$ python -q
>>> import numpy as np
>>> import numpy.linalg as la
>>> np.set_printoptions(suppress=True, linewidth=120)
>>> rng = np.random.default_rng(229)
>>> F = rng.normal(size=(30, 10)) + 5 * np.array([3, 3, 0, 1, 0, 3, 1, 0, 0, 0])
>>> F.round(2)
array([[15.08, 15.63,  0.1 ,  5.34,  0.47, 16.81,  4.22,  0.26,  0.51, -1.62],
       [15.22, 14.25,  1.34,  5.23,  0.06, 15.26,  7.41, -1.2 ,  0.73,  0.53],
       [15.57, 15.93,  1.53,  6.67, -1.35, 15.22,  5.02,  1.9 ,  0.61, -0.28],
       [14.13, 15.12,  1.31,  6.13, -0.91, 14.28,  6.26, -1.52, -0.44,  1.08],
       [15.14, 14.37, -0.6 ,  5.42, -0.63, 15.37,  2.53,  0.47, -1.35, -1.2 ],
       [14.13, 14.93,  0.2 ,  1.87, -1.35, 15.5 ,  6.4 ,  0.46,  0.53,  0.07],
       [15.86, 15.  ,  2.21,  4.38,  1.56, 18.32,  3.88,  1.05,  1.32,  0.34],
       [14.6 , 14.36,  0.38,  4.01,  0.32, 14.4 ,  6.3 ,  1.69, -0.75,  0.2 ],
       [15.69, 16.98,  0.22,  3.65,  1.06, 13.29,  5.1 ,  1.25, -1.78,  1.64],
       [16.2 , 14.58, -0.09,  3.27, -0.65, 15.87,  4.43, -0.23,  0.45,  0.07],
       [16.27, 17.17, -2.02,  6.3 , -1.82, 15.47,  4.25, -0.73,  0.66,  2.22],
       [16.71, 14.5 , -1.41,  4.26, -0.26, 15.21,  4.49,  0.37,  1.04,  0.25],
       [15.71, 15.33, -0.64,  5.8 ,  2.25, 14.77,  5.14, -0.34, -0.75,  2.33],
       [15.15, 16.28, -1.02,  5.39, -0.23, 13.56,  5.17, -2.7 ,  0.46, -0.91],
       [15.17, 16.1 ,  0.56,  3.88,  1.12, 13.62,  3.68, -0.56,  1.32, -0.57],
       [14.87, 15.44,  0.02,  6.46, -0.72, 14.43,  5.4 , -0.13,  0.74, -1.24],
       [13.64, 14.02,  0.77,  5.56, -0.72, 16.07,  4.26, -1.19,  0.33, -0.82],
       [13.9 , 16.53, -0.31,  3.55, -0.45, 14.22,  5.46, -0.68,  1.31, -0.17],
       [14.52, 14.53, -0.93,  4.56,  0.12, 15.52,  6.17,  0.36,  0.97,  0.31],
       [13.57, 13.45,  0.37,  5.61,  1.88, 14.75,  4.2 , -1.11,  1.05, -0.48],
       [16.07, 14.98, -0.01,  3.63, -0.55, 13.75,  3.93, -0.08, -1.28, -0.86],
       [14.61, 15.25, -0.38,  4.23,  0.08, 14.14,  3.5 ,  0.33, -0.29, -1.55],
       [16.47, 14.2 ,  1.18,  5.27,  1.42, 13.64,  4.24,  0.46,  1.62, -0.07],
       [14.17, 15.  ,  0.23,  3.18,  1.62, 14.05,  3.79,  1.32, -0.05, -0.53],
       [16.54, 14.52,  0.22,  5.82,  1.28, 16.1 ,  3.17,  0.24,  0.18,  1.18],
       [15.51, 16.  ,  0.33,  4.89,  0.62, 15.88,  5.96, -0.81, -0.28,  1.43],
       [14.73, 13.9 ,  0.36,  4.63,  0.06, 14.8 ,  6.25, -0.56,  0.62, -0.62],
       [14.54, 15.12,  1.03,  5.62,  0.21, 15.24,  5.43,  1.54,  1.63,  2.13],
       [14.58, 15.38, -0.35,  5.29, -0.9 , 13.2 ,  3.91, -0.7 ,  1.04,  0.02],
       [14.62, 14.81,  0.25,  3.92, -0.37, 16.59,  5.62, -1.35,  1.21,  0.62]])
>>> Xc = F - F.mean(axis=0)
>>> left, sig, Vh = la.svd(Xc, full_matrices=False)
>>> np.abs(Vh[0]).argmax()
np.int64(5)
>>> np.abs(left[:, 0]).argmax()
np.int64(6)
>>> round((sig ** 2).sum() ** 2 / (sig ** 4).sum(), 2)
np.float64(7.87)
>>> (np.sign(left[:, 0]) == np.sign(left[0, 0])).astype(int)
array([1, 0, 1, 0, 1, 0, 1, 1, 0, 1, 0, 1, 1, 0, 0, 0, 0, 0, 0, 1, 0, 0, 1, 1, 1, 1, 0, 1, 0, 1])
>>> np.searchsorted(np.cumsum(sig ** 2) / (sig ** 2).sum(), 0.9) + 1
np.int64(8)
>>> np.round(Vh[0] * np.sign(Vh[0, np.abs(Vh[0]).argmax()]), 2)
array([ 0.19, -0.25,  0.33, -0.02,  0.43,  0.55, -0.25,  0.47,  0.09,  0.1 ])
>>> np.round(sig ** 2 / (sig ** 2).sum(), 2)
array([0.17, 0.17, 0.15, 0.14, 0.11, 0.08, 0.06, 0.05, 0.04, 0.03])
>>> Xc = (F - F.mean(axis=0)) / F.std(axis=0)
>>> np.round(Xc.std(axis=0), 2)
array([1., 1., 1., 1., 1., 1., 1., 1., 1., 1.])
>>> np.argwhere(np.abs(Xc) > 2)
array([[ 1,  6],
       [ 4,  6],
       [ 5,  3],
       [ 6,  2],
       [ 6,  5],
       [ 8,  1],
       [ 8,  8],
       [10,  1],
       [10,  2],
       [12,  4],
       [12,  9],
       [13,  7]])
>>> b = la.lstsq(np.delete(Xc, 9, axis=1), Xc[:, 9])[0]
>>> np.abs(b).argmax()
np.int64(6)
>>> round(float(1 - np.var(Xc[:, 9] - np.delete(Xc, 9, axis=1) @ b)), 2)
0.4
>>> cent = F[[24, 4]].astype(float)
>>> for _ in range(5):
...     lab = la.norm(F[:, None] - cent, axis=-1).argmin(axis=1)
...     cent = np.array([F[lab == j].mean(axis=0) for j in range(2)])
... 
>>> lab
array([1, 0, 0, 0, 1, 1, 0, 1, 0, 0, 0, 0, 0, 1, 1, 1, 1, 1, 0, 1, 1, 1, 0, 1, 0, 0, 1, 0, 1, 0])
>>> np.round(cent[1] - cent[0], 2)
array([-0.94, -0.16, -0.28, -0.51, -0.21, -0.8 , -0.5 , -0.27, -0.2 , -1.6 ])
>>> M = np.loadtxt("sample16.csv", delimiter=",")
>>> M
array([[-2.,  0., -3., -3.,  0.,  0.,  0.,  0.,  0.],
       [ 0., -2.,  0.,  0.,  0., -3.,  0., -3.,  0.],
       [-3.,  0., -2., -3.,  0.,  0.,  0.,  0.,  0.],
       [-3.,  0., -3., -2.,  0.,  0.,  0.,  0.,  0.],
       [ 0.,  0.,  0.,  0., -2.,  0., -3.,  0., -3.],
       [ 0., -3.,  0.,  0.,  0., -2.,  0., -3.,  0.],
       [ 0.,  0.,  0.,  0., -3.,  0., -2.,  0., -3.],
       [ 0., -3.,  0.,  0.,  0., -3.,  0., -2.,  0.],
       [ 0.,  0.,  0.,  0., -3.,  0., -3.,  0., -2.]])
>>> np.all(la.eigvalsh(M) > 0)
np.False_
>>> x0 = np.array([2, 0, 2, 0, 2, 2, 1, 1, 1])
>>> rhs = M @ x0
>>> rhs
array([-10.,  -9., -10., -12., -10.,  -7., -11.,  -8., -11.])
>>> np.round(la.solve(M, rhs), 2) + 0
array([2., 0., 2., 0., 2., 2., 1., 1., 1.])
>>> np.round(la.solve(M, -2 * rhs), 2) + 0
array([-4.,  0., -4.,  0., -4., -4., -2., -2., -2.])
